>>> import numpy as np
>>> np.set_printoptions(suppress=True, linewidth=140)
>>> def tidy(a):
...     return np.round(a, 2) + 0
... 
>>> m1 = np.array([[5.0, 1.0, 1.0], [1.0, 5.0, 1.0], [1.0, 1.0, 5.0]])
>>> hat = np.triu(np.array([[-2, 1, -2], [-3, -1, 2], [3, 1, 2]]), 1) + np.eye(3)
>>> A2 = hat @ m1 @ np.linalg.inv(hat)
>>> np.linalg.matrix_rank(A2)
np.int64(3)
>>> ev, evecs = np.linalg.eigh(m1)
>>> print(np.unique(ev.round(6) + 0, return_counts=True)[1])
[2 1]
>>> tidy(evecs.T @ evecs)
array([[1., 0., 0.],
       [0., 1., 0.],
       [0., 0., 1.]])
>>> tidy(np.linalg.eigvalsh(m1 @ m1))
array([16., 16., 49.])
>>> tidy(np.linalg.eigvalsh(m1 + -2 * np.eye(3)))
array([2., 2., 5.])
>>> tidy(ev.sum()), np.trace(m1)
(np.float64(15.0), np.float64(15.0))
>>> np.allclose(m1 @ m1.T, m1.T @ m1)
True
>>> np.sort(np.abs(np.fft.fft(m1[0]))), tidy(np.sort(np.linalg.svd(m1, compute_uv=False)))
(array([4., 4., 7.]), array([4., 4., 7.]))
>>> ev, evecs = np.linalg.eig(m1)
>>> tidy(m1 @ evecs[:, 0] - ev[0] * evecs[:, 0])
array([0., 0., 0.])
>>> tidy(np.prod(ev))
np.float64(112.0)
>>> tidy(np.sort(np.linalg.eigvals(m1.T)))
array([4., 4., 7.])
>>> rng = np.random.default_rng(336)
>>> A2 = m1 + rng.integers(-2, 3, (3, 1)) @ rng.integers(-2, 3, (1, 3))
>>> A2
array([[ 6.,  3., -1.],
       [-1.,  1.,  5.],
       [-1., -3.,  9.]])
>>> np.abs(A2 - m1).sum(axis=1)
array([ 5., 10., 10.])
>>> arr = np.loadtxt("block18.csv", delimiter=",")
>>> arr
array([[ 1.72, -0.75, -9.82],
       [ 9.78,  0.  , -2.08],
       [-0.47, -9.77,  2.08],
       [ 8.21,  3.31,  4.66],
       [-2.1 ,  9.22, -3.27],
       [ 3.9 ,  7.98,  4.59],
       [-2.97, -9.52,  0.76],
       [ 2.46,  9.6 ,  1.37],
       [ 9.84, -1.69,  0.56],
       [-4.9 ,  4.21,  7.64],
       [ 4.94, -8.22,  2.83],
       [ 3.61,  9.21,  1.45],
       [-5.5 , -5.26, -6.48],
       [ 4.11, -9.01,  1.36],
       [-1.26,  9.33, -3.37],
       [-9.8 ,  0.51, -1.9 ],
       [ 4.07, -1.64,  8.99],
       [ 0.52, -1.01,  9.93]])
>>> cent = arr[[1, 3]].astype(float)
>>> for _ in range(6):
...     z = np.linalg.norm(arr[:, None] - cent, axis=-1).argmin(axis=1)
...     cent = np.array([arr[z == j].mean(axis=0) for j in range(2)])
... 
>>> z
array([0, 0, 0, 1, 1, 1, 0, 1, 0, 1, 0, 1, 0, 0, 1, 1, 1, 1])
>>> np.bincount(z)
array([ 8, 10])
>>> tidy(cent)
array([[ 2.68, -5.53, -1.35],
       [ 0.47,  5.07,  3.01]])
>>> tidy(cent[1] - cent[0])
array([-2.21, 10.6 ,  4.36])
>>> np.abs(cent[1] - cent[0]).argmax()
np.int64(1)
>>> x0 = np.array([1, 0, 1])
>>> arr @ np.eye(3)[0]
array([ 1.72,  9.78, -0.47,  8.21, -2.1 ,  3.9 , -2.97,  2.46,  9.84, -4.9 ,  4.94,  3.61, -5.5 ,  4.11, -1.26, -9.8 ,  4.07,  0.52])
>>> (arr @ x0).argmax()
np.int64(16)
>>> x0 = np.array([4, 3, 5])
>>> y = arr @ x0
>>> beta, lr = np.zeros(3), 1 / np.linalg.norm(arr, 2) ** 2
>>> for i in range(200):
...     beta -= lr * arr.T @ (arr @ beta - y)
...     if i % 50 == 0: print(i, round(np.linalg.norm(arr @ beta - y), 2))
... 
0 39.33
50 0.0
100 0.0
150 0.0
>>> tidy(beta)
array([4., 3., 5.])
>>> feats = np.loadtxt("x.csv", delimiter=",")
>>> feats
array([[ 1.6 ,  0.56,  0.74],
       [ 0.68,  0.49,  0.71],
       [-1.68, -0.61, -1.12],
       [-0.49,  0.14,  0.19]])
>>> hat = feats @ np.linalg.solve(feats.T @ feats, feats.T)
>>> tidy((np.eye(4) - hat) @ feats)
array([[0., 0., 0.],
       [0., 0., 0.],
       [0., 0., 0.],
       [0., 0., 0.]])
>>> tidy(np.trace(hat))
np.float64(3.0)
>>> np.allclose(hat @ hat, hat)
True
>>> A2 = np.c_[feats[:, :2] @ np.array([[-1, -1], [-2, 2]]), np.array([-2, 2, 0, 2])]
>>> tidy(A2)
array([[-2.72, -0.48, -2.  ],
       [-1.66,  0.3 ,  2.  ],
       [ 2.9 ,  0.46,  0.  ],
       [ 0.21,  0.77,  2.  ]])
>>> np.linalg.matrix_rank(A2)
np.int64(3)
>>> hat = A2 @ np.linalg.solve(A2.T @ A2, A2.T)
>>> tidy(np.diag(hat))
array([0.97, 0.58, 0.69, 0.76])
>>> np.allclose(hat @ hat, hat)
True
>>> x0 = np.array([2, -1, -1])
>>> y = feats @ x0
>>> beta, lr = np.zeros(3), 1 / np.linalg.norm(feats, 2) ** 2
>>> for i in range(300):
...     beta -= lr * feats.T @ (feats @ beta - y)
...     if i % 50 == 0: print(i, round(np.linalg.norm(feats @ beta - y), 2))
... 
0 1.31
50 0.18
100 0.04
150 0.03
200 0.03
250 0.03
>>> tidy(beta)
array([ 2.  , -0.84, -1.1 ])
>>> blk = np.stack([feats, 2 * feats, feats[::-1]])
>>> np.linalg.matrix_rank(blk)
array([3, 3, 3])
>>> tidy(blk.sum(axis=0))
array([[ 4.31,  1.82,  2.41],
       [ 0.36,  0.86,  1.01],
       [-4.36, -1.34, -2.65],
       [ 0.13,  0.98,  1.31]])
>>> tidy(np.linalg.norm(blk, axis=(1, 2)))
array([3.06, 6.12, 3.06])
>>> blk.shape
(3, 4, 3)
>>> tidy(np.einsum("bij,cij->bc", blk, blk))
array([[  9.37,  18.74,  -5.6 ],
       [ 18.74,  37.49, -11.21],
       [ -5.6 , -11.21,   9.37]])
>>> X = np.load("layer7.npy")
>>> X
array([[ 1.24, -2.86, -2.17],
       [-0.13,  5.7 , -3.06],
       [-0.38,  9.12, -3.6 ],
       [-1.21,  1.52, -1.58],
       [ 1.28, -0.28, -2.71],
       [-0.32, -6.76, -0.46],
       [-2.13,  4.82, -1.69],
       [ 1.27,  2.75, -3.31],
       [-0.21, -1.84, -1.51],
       [ 0.39, -4.27, -1.38],
       [-0.72,  3.81, -2.33]])
>>> hat = X @ np.linalg.solve(X.T @ X, X.T)
>>> np.trace(hat)
np.float64(3.0)
>>> print(np.allclose(hat @ hat, hat))
True
>>> np.linalg.matrix_rank(np.eye(11) - hat)
np.int64(8)
>>> Ac = X - X.mean(axis=0)
>>> evecs = np.linalg.svd(Ac)[2][:1]
>>> A2 = Ac - Ac @ evecs.T @ evecs
>>> tidy(np.linalg.norm(A2) / np.linalg.norm(Ac))
np.float64(0.24)
>>> tidy(np.diag(evecs.T @ evecs))
array([0.01, 0.97, 0.02])
>>> tidy(np.cov(Ac @ evecs.T, rowvar=False))
np.float64(23.31)
>>> x0 = np.array([3, 6, 3])
>>> y = X @ x0
>>> beta, lr = np.zeros(3), 1 / np.linalg.norm(X, 2) ** 2
>>> for i in range(4):
...     beta -= lr * X.T @ (X @ beta - y)
...     if i % 1 == 0: print(i, round(np.linalg.norm(X @ beta - y), 2))
... 
0 24.38
1 21.13
2 18.49
3 16.35
>>> tidy(np.linalg.cond(X))
np.float64(5.32)
>>> t = np.radians(90)
>>> r_ = np.eye(3)
>>> r_[0, 0] = r_[1, 1] = np.cos(t)
>>> r_[0, 1], r_[1, 0] = -np.sin(t), np.sin(t)
>>> tidy(r_)
array([[ 0., -1.,  0.],
       [ 1.,  0.,  0.],
       [ 0.,  0.,  1.]])
>>> A2 = X @ r_.T
>>> print(tidy(A2))
[[ 2.86  1.24 -2.17]
 [-5.7  -0.13 -3.06]
 [-9.12 -0.38 -3.6 ]
 [-1.52 -1.21 -1.58]
 [ 0.28  1.28 -2.71]
 [ 6.76 -0.32 -0.46]
 [-4.82 -2.13 -1.69]
 [-2.75  1.27 -3.31]
 [ 1.84 -0.21 -1.51]
 [ 4.27  0.39 -1.38]
 [-3.81 -0.72 -2.33]]
>>> tidy(np.abs(A2 - X).max(axis=0))
array([8.74, 9.5 , 0.  ])
>>> tidy(np.linalg.svd(X, compute_uv=False)), tidy(np.linalg.svd(A2, compute_uv=False))
(array([16.08,  6.6 ,  3.02]), array([16.08,  6.6 ,  3.02]))
>>> f, v = A2[10], A2[4]
>>> print(tidy(f @ v))
4.33
>>> pr = (f @ v) / (f @ f) * f
>>> tidy((v - pr) @ f)
np.float64(0.0)
>>> tidy(pr)
array([-0.81, -0.15, -0.49])
>>> Q, _ = np.linalg.qr(np.array([[-1.6, -1.5, -2.4], [0.6, 0.0, 0.6], [0.0, -0.8, 0.6]]))
>>> ev = np.array([1, -2, 2])
>>> mat = Q @ np.diag(ev) @ Q.T
>>> tidy(mat)
array([[ 0.97, -0.07, -0.65],
       [-0.07,  0.82, -1.72],
       [-0.65, -1.72, -0.79]])
>>> ev, evecs = np.linalg.eigh(mat)
>>> (ev > 1e-8).sum(), (ev < -1e-8).sum()
(np.int64(2), np.int64(1))
>>> tidy(evecs.T @ evecs)
array([[1., 0., 0.],
       [0., 1., 0.],
       [0., 0., 1.]])
>>> tidy(np.linalg.eigvalsh(mat @ mat))
array([1., 4., 4.])
>>> tidy(np.abs(evecs[:, -1]))
array([0.29, 0.78, 0.55])
